In [1]: import numpy as np

In [2]: np.set_printoptions(suppress=True, linewidth=140)

In [3]: B = np.array([[1, 4, 1], [3, 0, 1], [0, 2, 2]])

In [4]: m1 = np.triu(B, 1)

In [5]: m1
Out[5]: 
array([[0, 4, 1],
       [0, 0, 1],
       [0, 0, 0]])

In [6]: rng = np.random.default_rng(69)

In [7]: z = rng.permutation(3)

In [8]: z
Out[8]: array([0, 1, 2])

In [9]: B = m1[z][:, z]

In [10]: np.round(np.sort(np.abs(np.linalg.eigvals(B))), 1)
Out[10]: array([0., 0., 0.])

In [11]: np.diag(B)
Out[11]: array([0, 0, 0])

In [12]: B
Out[12]: 
array([[0, 4, 1],
       [0, 0, 1],
       [0, 0, 0]])

In [13]: rk = np.linalg.matrix_rank(B)

In [14]: print(rk)
2

In [15]: N = np.linalg.svd(B)[2][rk:].T

In [16]: print(np.linalg.matrix_rank(B.T @ B), np.linalg.matrix_rank(B @ B.T))
2 2

In [17]: [int(np.linalg.matrix_rank(B[:i])) for i in range(1, len(B) + 1)]
Out[17]: [1, 2, 2]

In [18]: print(np.unique(m1.round(6), axis=0).shape)
(3, 3)

In [19]: np.allclose(m1[:-1].T @ np.linalg.lstsq(m1[:-1].T, m1[-1])[0], m1[-1])
Out[19]: True

In [20]: try:
    ...:     np.linalg.inv(m1)
    ...: except np.linalg.LinAlgError as e:
    ...:     print("failed:", e)
    ...: 
failed: Singular matrix

In [21]: print(np.linalg.lstsq(m1[:-1].T, m1[-1])[2])
2

In [22]: C2 = m1.T @ m1

In [23]: print((m1 @ m1.T).shape)
(3, 3)

In [24]: np.allclose(C2, C2.T)
Out[24]: True

In [25]: data = np.load("m.npy")

In [26]: data
Out[26]: 
array([[ 3. , -5. ,  8.2],
       [ 2.9, -5.1,  8.1],
       [ 2.9, -5. ,  7.9],
       [ 3. , -5.1,  7.9],
       [ 3. , -5.2,  8. ],
       [-4.9,  9.2, -1.9],
       [-4.7,  8.8, -2.2],
       [-5.3,  9. , -2.1],
       [-4.9,  8.9, -2. ],
       [-4.9,  9.1, -2. ]])

In [27]: proj = data @ np.linalg.solve(data.T @ data, data.T)

In [28]: proj.round(1) + 0
Out[28]: 
array([[ 0.2,  0.2,  0.2,  0.2,  0.2,  0.1,  0.1, -0.1,  0. ,  0. ],
       [ 0.2,  0.2,  0.2,  0.2,  0.2,  0. , -0.1,  0.1,  0. ,  0. ],
       [ 0.2,  0.2,  0.2,  0.2,  0.2,  0. ,  0. ,  0. ,  0. ,  0. ],
       [ 0.2,  0.2,  0.2,  0.2,  0.2,  0. ,  0. , -0.1,  0. ,  0. ],
       [ 0.2,  0.2,  0.2,  0.2,  0.2,  0. ,  0. ,  0. ,  0. ,  0. ],
       [ 0.1,  0. ,  0. ,  0. ,  0. ,  0.3,  0.3, -0.1,  0.2,  0.3],
       [ 0.1, -0.1,  0. ,  0. ,  0. ,  0.3,  0.3, -0.1,  0.2,  0.3],
       [-0.1,  0.1,  0. , -0.1,  0. , -0.1, -0.1,  0.9,  0.2,  0. ],
       [ 0. ,  0. ,  0. ,  0. ,  0. ,  0.2,  0.2,  0.2,  0.2,  0.2],
       [ 0. ,  0. ,  0. ,  0. ,  0. ,  0.3,  0.3,  0. ,  0.2,  0.3]])

In [29]: print(np.round(np.trace(proj), 1))
3.0

In [30]: np.round(proj @ data[:, 2], 1)
Out[30]: array([ 8.2,  8.1,  7.9,  7.9,  8. , -1.9, -2.2, -2.1, -2. , -2. ])
